% ipython --no-banner

In [1]: import numpy as np

In [2]: np.set_printoptions(precision=1, suppress=True, linewidth=120, floatmode="fixed")

In [3]: tidy = lambda a: np.round(a, 1) + 0

In [4]: Y = np.array([[3, 5, 3, 5, 4],
   ...:     [1, 5, 4, 2, 4],
   ...:     [1, 3, 3, 1, 2],
   ...:     [5, 3, 1, 0, 3],
   ...:     [4, 4, 0, 5, 4]])

In [5]: basis = np.array([[-2, 0], [1, 2]])

In [6]: arr = np.block([[Y, np.zeros((5, 2))], [np.zeros((2, 5)), basis]])

In [7]: arr
Out[7]: 
array([[ 3.0,  5.0,  3.0,  5.0,  4.0,  0.0,  0.0],
       [ 1.0,  5.0,  4.0,  2.0,  4.0,  0.0,  0.0],
       [ 1.0,  3.0,  3.0,  1.0,  2.0,  0.0,  0.0],
       [ 5.0,  3.0,  1.0,  0.0,  3.0,  0.0,  0.0],
       [ 4.0,  4.0,  0.0,  5.0,  4.0,  0.0,  0.0],
       [ 0.0,  0.0,  0.0,  0.0,  0.0, -2.0,  0.0],
       [ 0.0,  0.0,  0.0,  0.0,  0.0,  1.0,  2.0]])

In [8]: rng = np.random.default_rng(726)

In [9]: labels = rng.permutation(7)

In [10]: Y = arr[:, labels] * rng.choice([-1, 1], 7)

In [11]: Y
Out[11]: 
array([[-3.0,  0.0, -0.0,  3.0,  4.0, -5.0,  5.0],
       [-4.0,  0.0, -0.0,  1.0,  4.0, -2.0,  5.0],
       [-3.0,  0.0, -0.0,  1.0,  2.0, -1.0,  3.0],
       [-1.0,  0.0, -0.0,  5.0,  3.0, -0.0,  3.0],
       [-0.0,  0.0, -0.0,  4.0,  4.0, -5.0,  4.0],
       [-0.0,  0.0,  2.0,  0.0,  0.0, -0.0,  0.0],
       [-0.0,  2.0, -1.0,  0.0,  0.0, -0.0,  0.0]])

In [12]: left, _, Vh = np.linalg.svd(arr.T @ Y)

In [13]: labels
Out[13]: array([2, 6, 5, 0, 4, 3, 1])

In [14]: Y = np.array([[4, -5], [9, 0], [-3, 8], [-7, 9], [-9, 7], [6, -6], [0, -2]])

In [15]: np.linalg.matrix_rank(arr @ Y)
Out[15]: np.int64(2)

In [16]: np.einsum("ik,kj->ji", arr, Y)
Out[16]: 
array([[-23.0, -13.0,  -3.0,  17.0, -19.0, -12.0,   6.0],
       [ 82.0,  73.0,  42.0,   4.0,  53.0,  12.0, -10.0]])

In [17]: np.einsum("ik,kj->ij", arr, Y)
Out[17]: 
array([[-23.0,  82.0],
       [-13.0,  73.0],
       [ -3.0,  42.0],
       [ 17.0,   4.0],
       [-19.0,  53.0],
       [-12.0,  12.0],
       [  6.0, -10.0]])

In [18]: np.einsum("ij->j", arr)
Out[18]: array([14.0, 20.0, 11.0, 13.0, 17.0, -1.0,  2.0])

In [19]: np.einsum("ij,ij->", arr, Y)
ValueError: operands could not be broadcast together with remapped shapes [original->remapped]: (7,7)->(7,7) (7,2)->(7,2) 


In [20]: tidy(np.sort(np.abs(np.linalg.eigvals(arr))))
Out[20]: array([ 0.1,  1.3,  2.0,  2.0,  2.2,  3.8, 15.4])

In [21]: (arr - arr.T) / 2
Out[21]: 
array([[ 0.0,  2.0,  1.0,  0.0,  0.0,  0.0,  0.0],
       [-2.0,  0.0,  0.5, -0.5,  0.0,  0.0,  0.0],
       [-1.0, -0.5,  0.0,  0.0,  1.0,  0.0,  0.0],
       [ 0.0,  0.5,  0.0,  0.0, -1.0,  0.0,  0.0],
       [ 0.0,  0.0, -1.0,  1.0,  0.0,  0.0,  0.0],
       [ 0.0,  0.0,  0.0,  0.0,  0.0,  0.0, -0.5],
       [ 0.0,  0.0,  0.0,  0.0,  0.0,  0.5,  0.0]])

In [22]: J = np.cumsum(np.array([[1, 2, 0],
    ...:     [0, 3, 3],
    ...:     [2, 0, 3],
    ...:     [3, 3, 2],
    ...:     [3, 0, 3],
    ...:     [1, 3, 2],
    ...:     [1, 2, 3],
    ...:     [1, 0, 3],
    ...:     [0, 2, 0],
    ...:     [3, 3, 1],
    ...:     [1, 0, 3],
    ...:     [1, 0, 0],
    ...:     [0, 3, 2],
    ...:     [3, 2, 3],
    ...:     [1, 1, 0],
    ...:     [3, 3, 3],
    ...:     [2, 3, 0],
    ...:     [1, 3, 3],
    ...:     [1, 2, 2],
    ...:     [1, 3, 1],
    ...:     [1, 0, 2],
    ...:     [2, 0, 0],
    ...:     [1, 3, 3],
    ...:     [2, 2, 1]]), axis=0)

In [23]: J
Out[23]: 
array([[ 1,  2,  0],
       [ 1,  5,  3],
       [ 3,  5,  6],
       [ 6,  8,  8],
       [ 9,  8, 11],
       [10, 11, 13],
       [11, 13, 16],
       [12, 13, 19],
       [12, 15, 19],
       [15, 18, 20],
       [16, 18, 23],
       [17, 18, 23],
       [17, 21, 25],
       [20, 23, 28],
       [21, 24, 28],
       [24, 27, 31],
       [26, 30, 31],
       [27, 33, 34],
       [28, 35, 36],
       [29, 38, 37],
       [30, 38, 39],
       [32, 38, 39],
       [33, 41, 42],
       [35, 43, 43]])

In [24]: cen = J - J.mean(axis=0)

In [25]: evecs = np.linalg.svd(cen)[2][:1]

In [26]: Y = cen - cen @ evecs.T @ evecs

In [27]: tidy((cen @ evecs.T).std(axis=0))
Out[27]: array([20.2])

In [28]: np.linalg.norm(Y, axis=1).round(6).argmax()
Out[28]: np.int64(1)
